In [1]: import numpy as np

In [2]: np.set_printoptions(suppress=True, linewidth=120)

In [3]: mat = np.load("x.npy")

In [4]: mat
Out[4]: 
array([[  -0.881,   99.322,   19.796,  -79.405,  -21.706,  -98.44 ,   80.606,   99.599,  -79.868],
       [  -1.777,   99.555,   18.086,  -80.199,  -18.503, -101.448,   81.442,   97.956,  -79.55 ],
       [   0.031,  100.058,   21.274,  -77.734,  -19.711,  -98.197,   81.512,   98.597,  -80.833],
       [   0.063,   99.378,   20.224,  -79.403,  -20.127, -100.404,   80.107,   98.394,  -80.745],
       [   0.249,  100.026,   21.057,  -79.701,  -21.939, -100.363,   80.767,   98.167,  -78.455],
       [  -0.909,  100.029,   19.342,  -78.276,  -21.332,  -98.15 ,   80.756,   98.319,  -79.848],
       [   1.258,   99.451,   21.028,  -78.963,  -20.789,  -99.599,   80.255,  100.337,  -78.591],
       [   1.216,  100.307,   21.183,  -80.675,  -21.147, -101.32 ,   78.433,   98.715,  -79.912],
       [   0.913,  100.71 ,   19.054,  -80.109,  -19.706, -100.247,   80.492,  100.456,  -79.188],
       [   1.457,  100.042,   20.556,  -79.883,  -21.028,  -99.132,   80.167,  100.683,  -79.306],
       [  -2.348,  101.69 ,   19.398,  -77.786,  -19.425,  -99.533,   80.409,   98.75 ,  -78.574],
       [  -1.183,   99.215,   19.934,  -79.112,  -19.892,  -99.313,   79.41 ,  103.504,  -79.873],
       [  -0.076,  100.288,   19.875,  -80.585,  -20.473,  -99.107,   79.985,  100.288,  -77.996],
       [   0.269,  101.189,   19.541,  -80.706,  -19.167, -100.739,   79.08 ,  102.343,  -78.27 ],
       [  -0.572,  100.504,   19.587,  -80.217,  -20.265, -100.525,   80.951,   99.472,  -82.127],
       [   0.599,  101.085,   21.191,  -80.791,  -21.081, -100.664,   80.275,   99.384,  -79.542],
       [  -0.555,  101.006,   20.442,  -79.906,  -20.513, -100.13 ,   80.799,  100.159,  -77.93 ],
       [   0.109,  100.111,   20.7  ,  -79.275,  -20.946, -100.   ,   80.702,   99.815,  -80.9  ],
       [  -0.062,   99.134,   20.685,  -79.605,  -19.459, -100.839,   80.889,   98.572,  -79.93 ],
       [  -1.104,  100.115,   18.001,  -79.198,  -21.806,  -99.226,   79.552,   99.965,  -82.148],
       [   1.523,   99.751,   18.426,  -78.788,  -20.588, -100.646,   81.817,   98.882,  -79.113],
       [   0.071,   98.812,   20.891,  -80.016,  -20.852,  -98.458,   80.268,   99.645,  -80.06 ],
       [  -0.452,  100.434,   18.738,  -79.892,  -20.678, -100.044,   80.409,  101.233,  -79.822],
       [   2.134,   99.254,   19.59 ,  -81.609,  -21.666,  -99.271,   79.643,   99.479,  -81.264],
       [   1.707,  101.285,   20.839,  -78.608,  -19.754,  -99.905,   80.916,  101.072,  -80.744]])

In [5]: U, sigma, VT = np.linalg.svd(mat)

In [6]: np.argmax(sigma[:-1] / (sigma[1:] + 1e-6)) + 1
Out[6]: np.int64(1)

In [7]: sigma.round(3)
Out[7]: array([1117.188,    6.888,    6.587,    6.02 ,    5.085,    4.123,    3.757,    3.164,    2.358])

In [8]: other = U[:, :1] @ np.diag(sigma[:1]) @ VT[:1]

In [9]: np.linalg.matrix_rank(other)
Out[9]: np.int64(1)

In [10]: np.linalg.matrix_rank(mat, rtol=0.05)
Out[10]: np.int64(1)

In [11]: round(np.linalg.norm(mat - other) / np.linalg.norm(mat), 3)
Out[11]: np.float64(0.013)

In [12]: hat = mat @ np.linalg.solve(mat.T @ mat, mat.T)

In [13]: np.round(np.linalg.eigvalsh(hat), 3) + 0
Out[13]: array([0., 0., 0., 0., 0., 0., 0., 0., 0., 0., 0., 0., 0., 0., 0., 0., 1., 1., 1., 1., 1., 1., 1., 1., 1.])

In [14]: np.allclose(hat @ hat, hat)
Out[14]: True

In [15]: round(np.trace(hat), 3)
Out[15]: np.float64(9.0)

In [16]: np.round(hat @ mat[:, 6], 3)
Out[16]: 
array([80.606, 81.442, 81.512, 80.107, 80.767, 80.756, 80.255, 78.433, 80.492, 80.167, 80.409, 79.41 , 79.985, 79.08 ,
       80.951, 80.275, 80.799, 80.702, 80.889, 79.552, 81.817, 80.268, 80.409, 79.643, 80.916])

In [17]: W2 = mat[[7, 17]].astype(float)

In [18]: for _ in range(7):
    ...:     z = np.linalg.norm(mat[:, None] - W2, axis=-1).argmin(axis=1)
    ...:     W2 = np.array([mat[z == j].mean(axis=0) for j in range(2)])
    ...: 

In [19]: z
Out[19]: array([1, 1, 1, 1, 1, 1, 1, 0, 1, 1, 1, 1, 1, 1, 1, 0, 1, 1, 1, 1, 1, 1, 1, 0, 1])

In [20]: np.round(W2[1] - W2[0], 3)
Out[20]: array([-1.419, -0.12 , -0.769,  1.599,  0.904,  0.671,  1.063,  0.635,  0.518])

In [21]: np.bincount(z)
Out[21]: array([ 3, 22])

In [22]: r0, v = mat[11], mat[24]

In [23]: np.round(r0 @ r0, 3)
Out[23]: np.float64(50158.574)

In [24]: pr = (r0 @ v) / (r0 @ r0) * r0

In [25]: round((v - pr) @ r0, 3)
Out[25]: np.float64(0.0)

In [26]: np.round(v - pr, 3)
Out[26]: array([ 2.894,  1.727,  0.836,  0.778,  0.207, -0.248,  1.231, -2.79 , -0.595])

In [27]: F = np.loadtxt("mat.csv", delimiter=",")

In [28]: F
Out[28]: 
array([[-2., -2.,  3.,  1.,  2.,  3.],
       [ 3., -2., -2.,  3.,  1.,  2.],
       [ 2.,  3., -2., -2.,  3.,  1.],
       [ 1.,  2.,  3., -2., -2.,  3.],
       [ 3.,  1.,  2.,  3., -2., -2.],
       [-2.,  3.,  1.,  2.,  3., -2.]])

In [29]: r0 = np.array([-2, 0, 3])

In [30]: np.polyval(r0, F[0])
Out[30]: array([ -5.,  -5., -15.,   1.,  -5., -15.])

In [31]: x = np.array([0, 1, 2, 0, 1, 1])

In [32]: y = F @ x

In [33]: coef, lr = np.zeros(6), 1 / np.linalg.norm(F, 2) ** 2

In [34]: for i in range(30):
    ...:     coef -= lr * F.T @ (F @ coef - y)
    ...:     if i % 5 == 0: print(i, round(np.linalg.norm(F @ coef - y), 3))
    ...: 
0 4.319
5 0.359
10 0.315
15 0.28
20 0.249
25 0.221

In [35]: round(float(np.linalg.cond(F)), 3)
Out[35]: 6.557

In [36]: E = np.load("a.npy")

In [37]: E.round(3)
Out[37]: 
array([[0.208, 0.042, 0.125, 0.125, 0.208, 0.208, 0.042, 0.208],
       [0.042, 0.008, 0.025, 0.025, 0.042, 0.042, 0.008, 0.042],
       [0.125, 0.025, 0.075, 0.075, 0.125, 0.125, 0.025, 0.125],
       [0.125, 0.025, 0.075, 0.075, 0.125, 0.125, 0.025, 0.125],
       [0.208, 0.042, 0.125, 0.125, 0.208, 0.208, 0.042, 0.208],
       [0.208, 0.042, 0.125, 0.125, 0.208, 0.208, 0.042, 0.208],
       [0.042, 0.008, 0.025, 0.025, 0.042, 0.042, 0.008, 0.042],
       [0.208, 0.042, 0.125, 0.125, 0.208, 0.208, 0.042, 0.208]])

In [38]: # null space of dimension 7

In [39]: evals, vecs = np.linalg.eigh(E)

In [40]: x = np.array([2, 0, 1, 0, -2, 1, 0, 1])

In [41]: np.round(np.abs(E).sum(axis=1).max(), 3), np.abs(evals).max()
Out[41]: (np.float64(1.167), np.float64(1.0))

In [42]: np.round(vecs * np.abs(evals) @ vecs.T, 3)
Out[42]: 
array([[0.208, 0.042, 0.125, 0.125, 0.208, 0.208, 0.042, 0.208],
       [0.042, 0.008, 0.025, 0.025, 0.042, 0.042, 0.008, 0.042],
       [0.125, 0.025, 0.075, 0.075, 0.125, 0.125, 0.025, 0.125],
       [0.125, 0.025, 0.075, 0.075, 0.125, 0.125, 0.025, 0.125],
       [0.208, 0.042, 0.125, 0.125, 0.208, 0.208, 0.042, 0.208],
       [0.208, 0.042, 0.125, 0.125, 0.208, 0.208, 0.042, 0.208],
       [0.042, 0.008, 0.025, 0.025, 0.042, 0.042, 0.008, 0.042],
       [0.208, 0.042, 0.125, 0.125, 0.208, 0.208, 0.042, 0.208]])

In [43]: round(float(x @ E @ x), 3)
Out[43]: 1.408

In [44]: x = np.array([3, 3, 3, 2, 3, 2, 2, 0])

In [45]: (x - E @ x) @ (E @ x)
Out[45]: np.float64(0.0)

In [46]: np.round(E @ E @ x, 3)
Out[46]: array([2.5, 0.5, 1.5, 1.5, 2.5, 2.5, 0.5, 2.5])

In [47]: np.round(np.eye(8) - E, 3)
Out[47]: 
array([[ 0.792, -0.042, -0.125, -0.125, -0.208, -0.208, -0.042, -0.208],
       [-0.042,  0.992, -0.025, -0.025, -0.042, -0.042, -0.008, -0.042],
       [-0.125, -0.025,  0.925, -0.075, -0.125, -0.125, -0.025, -0.125],
       [-0.125, -0.025, -0.075,  0.925, -0.125, -0.125, -0.025, -0.125],
       [-0.208, -0.042, -0.125, -0.125,  0.792, -0.208, -0.042, -0.208],
       [-0.208, -0.042, -0.125, -0.125, -0.208,  0.792, -0.042, -0.208],
       [-0.042, -0.008, -0.025, -0.025, -0.042, -0.042,  0.992, -0.042],
       [-0.208, -0.042, -0.125, -0.125, -0.208, -0.208, -0.042,  0.792]])

In [48]: np.round(np.linalg.eigvalsh(2 * E - np.eye(8)), 3)
Out[48]: array([-1., -1., -1., -1., -1., -1., -1.,  1.])

In [49]: E @ x
Out[49]: array([2.5, 0.5, 1.5, 1.5, 2.5, 2.5, 0.5, 2.5])

In [50]: M = np.loadtxt("w.csv", delimiter=",")

In [51]: M
Out[51]: 
array([[ 4.,  4.,  4.,  4.,  4.,  4.,  4.,  4.,  4.,  4.],
       [ 4.,  8.,  8.,  8.,  8.,  8.,  8.,  8.,  8.,  8.],
       [ 4.,  8., 12., 12., 12., 12., 12., 12., 12., 12.],
       [ 4.,  8., 12., 16., 16., 16., 16., 16., 16., 16.],
       [ 4.,  8., 12., 16., 20., 20., 20., 20., 20., 20.],
       [ 4.,  8., 12., 16., 20., 24., 24., 24., 24., 24.],
       [ 4.,  8., 12., 16., 20., 24., 28., 28., 28., 28.],
       [ 4.,  8., 12., 16., 20., 24., 28., 32., 32., 32.],
       [ 4.,  8., 12., 16., 20., 24., 28., 32., 36., 36.],
       [ 4.,  8., 12., 16., 20., 24., 28., 32., 36., 40.]])

In [52]: x = np.array([-2, -1, -2, -3, 0, 2, 2, -3, 3, 0])

In [53]: np.sign((M @ x).round(6))
Out[53]: array([-1., -1., -1., -1., -1.,  1.,  1.,  1.,  1.,  1.])

In [54]: M @ np.eye(10)[3]
Out[54]: array([ 4.,  8., 12., 16., 16., 16., 16., 16., 16., 16.])

In [55]: M @ (2 * x)
Out[55]: array([-32., -48., -56., -48., -16.,  16.,  32.,  32.,  56.,  56.])

In [56]: np.linalg.norm(M @ x) <= np.linalg.norm(M, 2) * np.linalg.norm(x) + 1e-9
Out[56]: np.True_
